$ ipython --no-banner

In [1]: import numpy as np

In [2]: np.set_printoptions(precision=2, suppress=True, linewidth=120)

In [3]: def rnd(a):
   ...:     return np.round(a, 2) + 0
   ...: 

In [4]: arr = np.load("test17.npy")

In [5]: arr
Out[5]: 
array([[ 3.3 , -7.31,  3.66,  4.4 ,  1.69],
       [-4.06, -4.58, -1.56,  0.23,  7.75],
       [ 6.57, -5.3 , -4.43, -2.47, -1.75],
       [ 1.52, -7.27,  1.96,  6.39, -0.37],
       [-1.74,  9.17,  3.57, -0.36,  0.27],
       [-2.24, -6.99,  0.99, -6.69, -0.69],
       [-0.69,  8.88, -3.78,  2.36, -0.91],
       [ 4.43,  1.55, -2.34, -8.23,  2.16],
       [ 5.66,  0.68,  1.45,  1.6 ,  7.93],
       [ 0.11,  3.11,  5.  , -7.63, -2.65],
       [-1.47,  3.45, -4.23, -4.5 , -6.91],
       [-7.72,  1.86, -1.34,  1.21,  5.81],
       [-1.96,  8.95,  1.56, -2.91,  2.26],
       [-1.57, -3.76,  3.38,  8.47, -0.38],
       [ 0.06, -5.68, -8.16, -0.45,  1.  ],
       [ 1.39, -4.66,  6.52, -5.42, -2.13],
       [-7.26, -2.47, -2.36, -4.09, -4.35],
       [-2.45, -5.45,  4.94,  5.04, -3.8 ],
       [-7.01,  1.72, -3.33, -3.91,  4.64],
       [ 4.1 , -4.89, -5.08, -3.38, -4.7 ],
       [ 8.25,  2.53,  3.74, -3.39, -0.18],
       [ 2.36, -1.95, -8.8 , -2.42, -2.72],
       [-5.92, -6.43, -4.  ,  2.73, -0.32]])

In [6]: Xc = arr - arr.mean(axis=0)

In [7]: left, sv, VT = np.linalg.svd(Xc, full_matrices=False)

In [8]: np.abs(left[:, 0]).argmax()
Out[8]: np.int64(12)

In [9]: rnd(sv)
Out[9]: array([26.51, 22.79, 21.49, 17.51, 15.81])

In [10]: np.abs(VT[0]).argmax()
Out[10]: np.int64(1)

In [11]: rnd(VT[0] * np.sign(VT[0, np.abs(VT[0]).argmax()]))
Out[11]: array([-0.05,  0.89, -0.01, -0.45,  0.03])

In [12]: rnd(Xc.mean(axis=0))
Out[12]: array([0., 0., 0., 0., 0.])

In [13]: rnd((sv ** 2).sum() ** 2 / (sv ** 4).sum())
Out[13]: np.float64(4.43)

In [14]: (np.sign(left[:, 0]) == np.sign(left[0, 0])).astype(int)
Out[14]: array([1, 1, 1, 1, 0, 1, 0, 0, 0, 0, 0, 0, 0, 1, 1, 1, 0, 1, 0, 1, 0, 1, 1])

In [15]: X = np.load("block6.npy")

In [16]: X
Out[16]: 
array([[0.02, 0.  , 0.  , 5.  , 4.  , 1.  , 3.  , 3.  , 4.  , 2.  , 0.  , 2.  ],
       [5.  , 5.02, 3.  , 3.  , 5.  , 0.  , 0.  , 2.  , 5.  , 2.  , 1.  , 1.  ],
       [5.  , 5.  , 2.02, 4.  , 3.  , 2.  , 2.  , 0.  , 2.  , 3.  , 4.  , 4.  ],
       [3.  , 4.  , 5.  , 4.02, 3.  , 3.  , 5.  , 2.  , 2.  , 4.  , 2.  , 5.  ],
       [0.  , 0.  , 1.  , 3.  , 3.02, 0.  , 3.  , 1.  , 1.  , 5.  , 3.  , 1.  ],
       [1.  , 1.  , 5.  , 4.  , 0.  , 1.02, 0.  , 5.  , 5.  , 1.  , 2.  , 4.  ],
       [2.  , 4.  , 3.  , 1.  , 5.  , 5.  , 4.02, 0.  , 2.  , 3.  , 4.  , 5.  ],
       [1.  , 2.  , 0.  , 1.  , 1.  , 4.  , 1.  , 0.02, 1.  , 4.  , 5.  , 2.  ],
       [0.  , 5.  , 0.  , 4.  , 1.  , 5.  , 3.  , 0.  , 1.02, 0.  , 1.  , 4.  ],
       [2.  , 0.  , 5.  , 3.  , 5.  , 4.  , 2.  , 0.  , 2.  , 0.02, 5.  , 3.  ],
       [5.  , 4.  , 2.  , 3.  , 1.  , 4.  , 0.  , 2.  , 5.  , 2.  , 4.02, 2.  ],
       [0.  , 0.  , 0.  , 5.  , 4.  , 1.  , 3.  , 3.  , 4.  , 2.  , 0.  , 2.02]])

In [17]: X.reshape(-1, 2)
Out[17]: 
array([[0.02, 0.  ],
       [0.  , 5.  ],
       [4.  , 1.  ],
       [3.  , 3.  ],
       [4.  , 2.  ],
       [0.  , 2.  ],
       [5.  , 5.02],
       [3.  , 3.  ],
       [5.  , 0.  ],
       [0.  , 2.  ],
       [5.  , 2.  ],
       [1.  , 1.  ],
       [5.  , 5.  ],
       [2.02, 4.  ],
       [3.  , 2.  ],
       [2.  , 0.  ],
       [2.  , 3.  ],
       [4.  , 4.  ],
       [3.  , 4.  ],
       [5.  , 4.02],
       [3.  , 3.  ],
       [5.  , 2.  ],
       [2.  , 4.  ],
       [2.  , 5.  ],
       [0.  , 0.  ],
       [1.  , 3.  ],
       [3.02, 0.  ],
       [3.  , 1.  ],
       [1.  , 5.  ],
       [3.  , 1.  ],
       [1.  , 1.  ],
       [5.  , 4.  ],
       [0.  , 1.02],
       [0.  , 5.  ],
       [5.  , 1.  ],
       [2.  , 4.  ],
       [2.  , 4.  ],
       [3.  , 1.  ],
       [5.  , 5.  ],
       [4.02, 0.  ],
       [2.  , 3.  ],
       [4.  , 5.  ],
       [1.  , 2.  ],
       [0.  , 1.  ],
       [1.  , 4.  ],
       [1.  , 0.02],
       [1.  , 4.  ],
       [5.  , 2.  ],
       [0.  , 5.  ],
       [0.  , 4.  ],
       [1.  , 5.  ],
       [3.  , 0.  ],
       [1.02, 0.  ],
       [1.  , 4.  ],
       [2.  , 0.  ],
       [5.  , 3.  ],
       [5.  , 4.  ],
       [2.  , 0.  ],
       [2.  , 0.02],
       [5.  , 3.  ],
       [5.  , 4.  ],
       [2.  , 3.  ],
       [1.  , 4.  ],
       [0.  , 2.  ],
       [5.  , 2.  ],
       [4.02, 2.  ],
       [0.  , 0.  ],
       [0.  , 5.  ],
       [4.  , 1.  ],
       [3.  , 3.  ],
       [4.  , 2.  ],
       [0.  , 2.02]])

In [18]: blk = X.reshape(12, 2, -1)

In [19]: blk.sum(axis=1)
Out[19]: 
array([[ 3.02,  3.  ,  4.  ,  7.  ,  4.  ,  3.  ],
       [ 5.  ,  7.02,  8.  ,  5.  ,  6.  ,  1.  ],
       [ 7.  ,  5.  ,  4.02,  7.  ,  7.  ,  6.  ],
       [ 8.  ,  6.  ,  7.  ,  8.02,  5.  ,  8.  ],
       [ 3.  ,  1.  ,  2.  ,  8.  ,  6.02,  1.  ],
       [ 1.  ,  6.  , 10.  ,  5.  ,  2.  ,  5.02],
       [ 6.02,  4.  ,  5.  ,  4.  ,  9.  , 10.  ],
       [ 2.  ,  2.02,  1.  ,  5.  ,  6.  ,  6.  ],
       [ 3.  ,  5.  ,  1.02,  4.  ,  2.  ,  9.  ],
       [ 4.  ,  0.  ,  7.  ,  3.02, 10.  ,  7.  ],
       [ 5.  ,  6.  ,  7.  ,  5.  ,  5.02,  6.  ],
       [ 3.  ,  3.  ,  4.  ,  7.  ,  4.  ,  3.02]])

In [20]: np.swapaxes(blk, 1, 2)[8]
Out[20]: 
array([[0.  , 3.  ],
       [5.  , 0.  ],
       [0.  , 1.02],
       [4.  , 0.  ],
       [1.  , 1.  ],
       [5.  , 4.  ]])

In [21]: left, sv, VT = np.linalg.svd(X)

In [22]: rnd(sv)
Out[22]: array([30.98, 10.49,  9.04,  7.03,  6.99,  5.94,  5.26,  3.25,  2.01,  1.65,  0.49,  0.  ])

In [23]: Y = left[:, :11] @ np.diag(sv[:11]) @ VT[:11]

In [24]: rnd(np.linalg.norm(X - Y) / np.linalg.norm(X))
Out[24]: np.float64(0.0)

In [25]: rnd(Y)
Out[25]: 
array([[0.02, 0.  , 0.  , 5.  , 4.  , 1.  , 3.  , 3.  , 4.  , 2.  , 0.  , 2.  ],
       [5.  , 5.02, 3.  , 3.  , 5.  , 0.  , 0.  , 2.  , 5.  , 2.  , 1.  , 1.  ],
       [5.  , 5.  , 2.02, 4.  , 3.  , 2.  , 2.  , 0.  , 2.  , 3.  , 4.  , 4.  ],
       [3.  , 4.  , 5.  , 4.02, 3.  , 3.  , 5.  , 2.  , 2.  , 4.  , 2.  , 5.  ],
       [0.  , 0.  , 1.  , 3.  , 3.02, 0.  , 3.  , 1.  , 1.  , 5.  , 3.  , 1.  ],
       [1.  , 1.  , 5.  , 4.  , 0.  , 1.02, 0.  , 5.  , 5.  , 1.  , 2.  , 4.  ],
       [2.  , 4.  , 3.  , 1.  , 5.  , 5.  , 4.02, 0.  , 2.  , 3.  , 4.  , 5.  ],
       [1.  , 2.  , 0.  , 1.  , 1.  , 4.  , 1.  , 0.02, 1.  , 4.  , 5.  , 2.  ],
       [0.  , 5.  , 0.  , 4.  , 1.  , 5.  , 3.  , 0.  , 1.02, 0.  , 1.  , 4.  ],
       [2.  , 0.  , 5.  , 3.  , 5.  , 4.  , 2.  , 0.  , 2.  , 0.02, 5.  , 3.  ],
       [5.  , 4.  , 2.  , 3.  , 1.  , 4.  , 0.  , 2.  , 5.  , 2.  , 4.02, 2.  ],
       [0.  , 0.  , 0.  , 5.  , 4.  , 1.  , 3.  , 3.  , 4.  , 2.  , 0.  , 2.02]])

In [26]: np.linalg.matrix_rank(X, rtol=0.05)
Out[26]: np.int64(10)

In [27]: J = np.loadtxt("dump.csv", delimiter=",")

In [28]: J
Out[28]: 
array([[ 0.8 ,  0.1 , -1.6 , -0.8 ,  0.3 , -0.9 , -1.  , -0.2 ,  0.4 , -0.86,  2.9 ,  1.3 ],
       [-1.7 , -2.2 , -1.2 , -0.6 , -0.3 ,  1.  , -0.7 ,  1.  , -1.4 ,  0.91,  0.5 , -0.7 ],
       [-1.5 , -1.1 ,  0.4 ,  0.  ,  0.  , -0.4 ,  2.5 , -1.1 ,  0.8 , -0.23, -0.1 ,  1.4 ],
       [-0.3 , -0.1 , -1.2 ,  0.9 ,  0.9 ,  1.5 , -1.3 , -0.6 , -0.1 , -1.55,  0.7 , -1.4 ],
       [-0.9 ,  1.1 , -0.2 , -1.4 , -1.9 , -0.6 , -1.3 , -0.1 ,  0.  ,  3.69,  0.  ,  0.4 ],
       [-1.7 ,  1.  , -0.6 ,  0.  ,  0.9 ,  0.1 ,  1.5 , -1.4 , -1.5 , -1.59, -0.7 , -0.1 ],
       [ 0.6 ,  0.9 , -0.9 , -0.1 , -2.  , -0.2 ,  0.2 ,  0.5 ,  1.7 ,  3.85,  1.6 , -1.1 ],
       [-0.3 ,  0.  , -0.8 ,  2.5 ,  0.5 , -1.4 , -1.4 ,  2.5 , -0.3 , -1.09, -1.4 , -0.3 ],
       [ 0.2 ,  1.3 ,  0.4 , -0.2 ,  1.1 , -0.5 , -0.3 , -0.8 , -0.3 , -2.17,  0.9 ,  1.8 ],
       [-0.6 , -0.1 , -0.8 , -0.3 , -1.  , -0.2 , -0.6 ,  0.6 ,  0.  ,  2.  ,  1.3 ,  0.  ],
       [-1.1 , -1.1 ,  1.8 , -0.9 ,  0.  ,  1.2 ,  0.8 , -0.3 , -1.4 ,  0.18,  0.2 ,  0.6 ],
       [ 0.8 , -0.4 , -0.3 ,  1.4 , -0.6 ,  1.6 , -0.3 , -0.8 , -1.9 ,  0.74, -2.1 ,  0.2 ],
       [-1.1 , -2.1 ,  1.5 ,  1.2 , -1.3 ,  2.5 ,  0.5 ,  1.7 , -1.1 ,  2.48,  0.9 , -1.  ],
       [-0.4 , -1.  , -1.4 ,  0.8 , -0.1 , -1.5 , -1.3 , -0.5 ,  0.6 ,  0.21,  0.1 ,  0.5 ],
       [-0.2 ,  0.1 , -0.5 ,  0.5 , -2.9 , -0.6 , -0.8 , -0.9 , -0.1 ,  5.45,  1.3 ,  0.3 ],
       [-0.6 ,  1.4 , -0.9 ,  0.9 , -0.6 , -1.  , -0.5 , -0.8 , -0.6 ,  1.63,  0.1 ,  1.2 ],
       [-1.2 , -0.1 , -0.9 ,  1.3 , -1.5 ,  0.8 , -0.7 , -0.5 ,  0.  ,  2.83,  1.5 , -0.7 ],
       [-1.1 ,  0.6 ,  0.7 ,  0.7 , -0.2 , -0.8 ,  0.1 ,  0.9 ,  2.2 ,  0.15,  0.9 ,  1.1 ],
       [ 1.1 ,  1.  ,  0.3 ,  0.2 , -0.1 ,  0.3 ,  0.4 , -0.1 , -1.4 ,  0.16,  1.4 ,  0.5 ],
       [ 0.5 ,  0.  ,  0.1 ,  1.6 , -1.  , -0.6 ,  1.5 , -0.7 , -2.  ,  2.21, -0.5 ,  0.7 ],
       [-0.9 , -0.1 , -1.4 ,  0.  ,  0.4 , -0.4 ,  0.  , -0.6 , -0.5 , -0.84,  1.3 ,  0.2 ],
       [-0.1 ,  1.3 , -0.4 , -0.9 , -0.4 ,  0.8 ,  0.9 ,  1.  ,  0.1 ,  0.55,  0.9 ,  1.1 ],
       [ 1.7 ,  0.5 ,  0.8 , -1.2 , -1.  , -0.5 ,  0.  , -0.4 ,  0.4 ,  1.49, -1.6 , -1.2 ],
       [ 0.3 , -0.9 ,  1.8 , -0.5 ,  0.6 ,  1.4 ,  0.2 ,  0.5 , -0.2 , -1.45,  0.1 ,  0.2 ],
       [-0.4 , -0.4 , -0.4 , -1.  ,  0.3 ,  2.3 , -1.5 , -0.2 , -1.3 , -0.79,  0.1 , -1.2 ],
       [ 0.3 ,  0.2 ,  0.  ,  0.5 ,  0.9 ,  0.3 ,  0.7 , -0.3 , -0.7 , -1.09,  0.6 , -1.3 ],
       [-0.7 , -0.7 ,  0.6 , -0.3 ,  0.3 ,  1.4 ,  0.7 ,  0.4 , -0.5 , -0.57, -0.7 , -0.7 ],
       [ 0.7 ,  0.7 , -1.4 , -1.5 ,  0.7 ,  1.1 ,  1.3 , -1.7 , -0.7 , -1.67, -0.5 ,  1.4 ],
       [-1.  , -1.3 , -1.1 ,  0.3 , -0.7 ,  0.3 ,  0.  , -1.  ,  0.4 ,  1.17, -0.3 , -0.8 ],
       [-1.3 , -0.1 , -0.4 ,  1.1 , -1.4 ,  1.3 ,  0.8 ,  0.7 ,  1.3 ,  2.34,  1.  , -0.9 ],
       [-0.4 ,  0.8 , -0.8 ,  0.9 ,  0.2 , -0.4 ,  0.6 , -1.6 ,  0.2 , -0.49, -2.  , -0.5 ],
       [ 1.5 ,  1.7 ,  0.8 ,  0.1 ,  0.3 , -0.2 ,  0.9 ,  1.  ,  1.7 , -0.22, -0.6 ,  0.  ],
       [ 0.8 , -1.4 ,  0.3 , -0.1 ,  0.4 ,  0.2 ,  1.1 ,  0.9 ,  1.3 , -0.52, -0.7 ,  0.3 ],
       [ 1.5 , -1.5 ,  0.1 ,  0.  , -0.1 , -2.7 ,  1.  ,  0.  ,  0.5 ,  0.38,  0.1 , -0.4 ],
       [-2.1 ,  0.  ,  0.7 ,  0.4 ,  0.2 ,  0.2 , -0.1 ,  0.9 ,  0.1 , -0.77,  1.  ,  1.1 ],
       [ 1.4 ,  0.3 , -0.3 , -0.3 , -0.4 ,  0.4 , -1.1 ,  0.8 ,  0.5 ,  0.76,  0.4 , -0.5 ],
       [-0.1 , -1.3 , -0.9 , -0.3 ,  1.4 , -0.5 , -1.  , -1.5 ,  0.9 , -2.96,  1.2 , -0.3 ],
       [ 1.  ,  0.3 , -1.6 , -0.7 , -0.1 ,  1.5 , -2.4 , -0.3 ,  1.9 ,  0.79, -2.3 ,  0.8 ]])

In [29]: cov = np.cov(J, rowvar=False)

In [30]: rnd(np.polyfit(J[:, 1], J[:, 2], 1))
Out[30]: array([-0.12, -0.26])

In [31]: rnd(np.corrcoef(J.T))
Out[31]: 
array([[ 1.  ,  0.26,  0.01, -0.19,  0.07, -0.18, -0.06, -0.02,  0.18, -0.05, -0.22, -0.01],
       [ 0.26,  1.  , -0.13, -0.08, -0.04, -0.2 , -0.02, -0.14,  0.13,  0.05, -0.03,  0.3 ],
       [ 0.01, -0.13,  1.  , -0.04,  0.01,  0.18,  0.45,  0.33, -0.1 , -0.02, -0.07,  0.03],
       [-0.19, -0.08, -0.04,  1.  , -0.12, -0.15,  0.01,  0.18, -0.1 ,  0.13, -0.09, -0.17],
       [ 0.07, -0.04,  0.01, -0.12,  1.  ,  0.02,  0.09, -0.14, -0.08, -0.99, -0.15,  0.15],
       [-0.18, -0.2 ,  0.18, -0.15,  0.02,  1.  , -0.04,  0.1 , -0.29, -0.03, -0.09, -0.29],
       [-0.06, -0.02,  0.45,  0.01,  0.09, -0.04,  1.  , -0.11, -0.12, -0.1 , -0.07,  0.14],
       [-0.02, -0.14,  0.33,  0.18, -0.14,  0.1 , -0.11,  1.  ,  0.19,  0.15,  0.12, -0.17],
       [ 0.18,  0.13, -0.1 , -0.1 , -0.08, -0.29, -0.12,  0.19,  1.  ,  0.07,  0.07,  0.04],
       [-0.05,  0.05, -0.02,  0.13, -0.99, -0.03, -0.1 ,  0.15,  0.07,  1.  ,  0.13, -0.16],
       [-0.22, -0.03, -0.07, -0.09, -0.15, -0.09, -0.07,  0.12,  0.07,  0.13,  1.  ,  0.08],
       [-0.01,  0.3 ,  0.03, -0.17,  0.15, -0.29,  0.14, -0.17,  0.04, -0.16,  0.08,  1.  ]])

In [32]: rnd(np.corrcoef(J[:, 1], J[:, 2])[0, 1])
Out[32]: np.float64(-0.13)

In [33]: rnd(np.linalg.eigvalsh(cov)[::-1])
Out[33]: array([4.22, 1.94, 1.46, 1.38, 1.26, 1.07, 0.78, 0.72, 0.58, 0.35, 0.3 , 0.01])

In [34]: rnd(np.median(J, axis=0))
Out[34]: array([-0.3 ,  0.  , -0.4 ,  0.  , -0.1 ,  0.15,  0.  , -0.25,  0.  ,  0.17,  0.15,  0.1 ])

In [35]: rnd(J.std(axis=0))
Out[35]: array([0.99, 0.97, 0.9 , 0.88, 0.92, 1.09, 1.03, 0.94, 1.04, 1.77, 1.12, 0.87])
